>>> import numpy as np
>>> np.set_printoptions(precision=1, suppress=True, linewidth=100)
>>> m1 = np.load("run15.npy")
>>> m1
array([[6, 6, 0, 4, 6, 0, 0, 0],
       [0, 0, 0, 0, 0, 0, 0, 0],
       [6, 6, 0, 4, 6, 0, 0, 0],
       [3, 3, 0, 2, 3, 0, 0, 0],
       [0, 0, 0, 0, 0, 0, 0, 0],
       [3, 3, 0, 2, 3, 0, 0, 0],
       [0, 0, 0, 0, 0, 0, 0, 0],
       [0, 0, 0, 0, 0, 0, 0, 0],
       [0, 0, 0, 0, 0, 0, 0, 0],
       [6, 6, 0, 4, 6, 0, 0, 0],
       [6, 6, 0, 4, 6, 0, 0, 0],
       [6, 6, 0, 4, 6, 0, 0, 0],
       [6, 6, 0, 4, 6, 0, 0, 0]])
>>> left, sigma, Vt = np.linalg.svd(m1)
>>> V = Vt[:(sigma > 1e-8).sum()]
>>> rng = np.random.default_rng(842807)
>>> vec = m1[5] + 3 * m1[11] + rng.integers(2) * np.eye(8)[7]
>>> vec
array([21., 21.,  0., 14., 21.,  0.,  0.,  1.])
>>> np.linalg.matrix_rank(np.vstack([m1, vec]))
np.int64(2)
>>> V.T @ V
array([[0.3, 0.3, 0. , 0.2, 0.3, 0. , 0. , 0. ],
       [0.3, 0.3, 0. , 0.2, 0.3, 0. , 0. , 0. ],
       [0. , 0. , 0. , 0. , 0. , 0. , 0. , 0. ],
       [0.2, 0.2, 0. , 0.1, 0.2, 0. , 0. , 0. ],
       [0.3, 0.3, 0. , 0.2, 0.3, 0. , 0. , 0. ],
       [0. , 0. , 0. , 0. , 0. , 0. , 0. , 0. ],
       [0. , 0. , 0. , 0. , 0. , 0. , 0. , 0. ],
       [0. , 0. , 0. , 0. , 0. , 0. , 0. , 0. ]])
>>> np.allclose(V.T @ V @ vec, vec)
False
>>> np.round(np.trace(np.linalg.pinv(m1) @ m1), 1)
np.float64(1.0)
>>> np.allclose(m1[:-1].T @ np.linalg.lstsq(m1[:-1].T, m1[-1])[0], m1[-1])
True
>>> r = np.linalg.matrix_rank(m1)
>>> r
np.int64(1)
>>> null = np.linalg.svd(m1)[2][r:].T
>>> np.allclose(m1 @ null, 0)
True
>>> np.round(null @ null.T, 1) + 0
array([[ 0.7, -0.3,  0. , -0.2, -0.3,  0. ,  0. ,  0. ],
       [-0.3,  0.7,  0. , -0.2, -0.3,  0. ,  0. ,  0. ],
       [ 0. ,  0. ,  1. ,  0. ,  0. ,  0. ,  0. ,  0. ],
       [-0.2, -0.2,  0. ,  0.9, -0.2,  0. ,  0. ,  0. ],
       [-0.3, -0.3,  0. , -0.2,  0.7,  0. ,  0. ,  0. ],
       [ 0. ,  0. ,  0. ,  0. ,  0. ,  1. ,  0. ,  0. ],
       [ 0. ,  0. ,  0. ,  0. ,  0. ,  0. ,  1. ,  0. ],
       [ 0. ,  0. ,  0. ,  0. ,  0. ,  0. ,  0. ,  1. ]])
>>> J = np.loadtxt("mat.csv", delimiter=",")
>>> J
array([[ 1.7,  0. ,  1.1, -0.9,  0.4, -0.5, -1.4],
       [ 0.1,  0.9, -0.6,  1.2,  1.2, -1.3,  0.4],
       [ 1.1, -0.7,  0.8,  0.6,  0.7, -1.1,  1.9],
       [-1.8, -2.7,  0.9,  0.7, -0.2,  0.6,  0.8],
       [ 0.8, -0.4,  0.7, -1.5,  0.1,  1.6,  0.9],
       [ 0. , -0.5, -0.6,  1.2, -0.1,  0.1, -1.2],
       [ 0.7, -0.4,  3. ,  0.2,  0.9,  0.5,  0.2],
       [-0.2,  0.1, -1.2, -1.5,  1. , -0.4,  0.7],
       [-1. , -1.2, -0.9,  0.2,  0.1,  0.3,  2.5],
       [-0.5, -1.3,  1.8, -1.6, -0.5, -0.2, -0.6],
       [-1.4,  0.3, -1.4,  2.1, -0.8, -2.8,  0.4],
       [ 0.3,  0.6, -0.5,  1.3,  1. , -0.5,  0.8]])
>>> left, sigma, Vt = np.linalg.svd(J, full_matrices=False)
>>> np.round(Vt @ Vt.T, 1) + 0
array([[1., 0., 0., 0., 0., 0., 0.],
       [0., 1., 0., 0., 0., 0., 0.],
       [0., 0., 1., 0., 0., 0., 0.],
       [0., 0., 0., 1., 0., 0., 0.],
       [0., 0., 0., 0., 1., 0., 0.],
       [0., 0., 0., 0., 0., 1., 0.],
       [0., 0., 0., 0., 0., 0., 1.]])
>>> sigma / sigma[0]
array([1. , 0.8, 0.6, 0.6, 0.4, 0.3, 0.2])
>>> np.round(left.T @ J @ Vt.T, 1) + 0
array([[6.1, 0. , 0. , 0. , 0. , 0. , 0. ],
       [0. , 4.8, 0. , 0. , 0. , 0. , 0. ],
       [0. , 0. , 3.9, 0. , 0. , 0. , 0. ],
       [0. , 0. , 0. , 3.7, 0. , 0. , 0. ],
       [0. , 0. , 0. , 0. , 2.5, 0. , 0. ],
       [0. , 0. , 0. , 0. , 0. , 1.6, 0. ],
       [0. , 0. , 0. , 0. , 0. , 0. , 1.5]])
>>> np.cumsum(sigma ** 2) / np.sum(sigma ** 2)
array([0.4, 0.6, 0.8, 0.9, 1. , 1. , 1. ])
>>> round(float(np.sqrt((sigma ** 2).sum())), 1), np.round(np.linalg.norm(J), 1)
(10.0, np.float64(10.0))
>>> Y = np.c_[J[:, :6] @ np.array([[2, 3, 0, 3, 3, 0],
...     [0, 2, 3, 2, 3, 3],
...     [2, 1, 1, 3, 2, 3],
...     [3, 1, 2, 2, 1, 1],
...     [2, 3, 1, 0, 2, 0],
...     [1, 0, 3, 2, 1, 0]]), np.array([-2, -2, -1, 1, 2, 3, 1, 1, -1, -3, -2, 0])]
>>> Y
array([[  3.2,   6.5,  -1.8,   5.6,   6.7,   2.4,  -2. ],
       [  3.7,   6.3,   1.8,   0.1,   4.1,   2.1,  -2. ],
       [  5.9,   5.4,  -2.7,   3.3,   3.7,   0.9,  -1. ],
       [  0.5,  -9.8,  -4.2,  -5.5, -10.8,  -4.7,   1. ],
       [  0.3,   1.1,   1.4,   3.9,   2.9,  -0.6,   2. ],
       [  2.3,  -0.7,   0.5,  -0.2,  -1.6,  -2.1,   3. ],
       [ 10.3,   7.2,   4.6,  11.7,   9.4,   8. ,   1. ],
       [ -5.7,  -0.1,  -4.1,  -7.8,  -2.6,  -4.8,   1. ],
       [ -2.7,  -5.8,  -3.1,  -7.1,  -7.7,  -6.1,  -1. ],
       [ -3.4,  -5.4,  -6.4,  -2.3,  -4.6,  -0.1,  -3. ],
       [ -3.7,  -5.3,  -5.5,  -9.2,  -8.4,  -1.2,  -2. ],
       [  5. ,   5.9,   3.4,   2.2,   4.5,   1.6,   0. ]])
>>> np.round(np.linalg.norm(Y - J @ np.linalg.lstsq(J, Y)[0], axis=0), 1) + 0
array([0. , 0. , 0. , 0. , 0. , 0. , 3.7])
>>> np.linalg.matrix_rank(np.c_[J, Y])
np.int64(8)
>>> np.round(np.linalg.lstsq(J, Y[:, 0])[0], 1) + 0
array([2., 0., 2., 3., 2., 1., 0.])
>>> Y = np.array([[0, 3], [2, -2], [-2, -3], [1, 1], [-3, -2], [2, 2], [-2, 1]])
>>> Y.T @ J.T
array([[ -2.5,  -2.8, -10.5,  -6.3,  -2.6,   4.3,  -8.7,  -4.1,  -5.1,  -5.5,   1.5,  -2.1],
       [ -2.3,  -3.1,   1.2,   0.4,   3.5,   3.2,  -6.5,  -0.8,   5.2,  -5.9,  -2.1,   0.3]])
>>> np.linalg.matrix_rank(np.vstack([J, Y.T]))
np.int64(7)
>>> J @ Y
array([[ -2.5,  -2.3],
       [ -2.8,  -3.1],
       [-10.5,   1.2],
       [ -6.3,   0.4],
       [ -2.6,   3.5],
       [  4.3,   3.2],
       [ -8.7,  -6.5],
       [ -4.1,  -0.8],
       [ -5.1,   5.2],
       [ -5.5,  -5.9],
       [  1.5,  -2.1],
       [ -2.1,   0.3]])
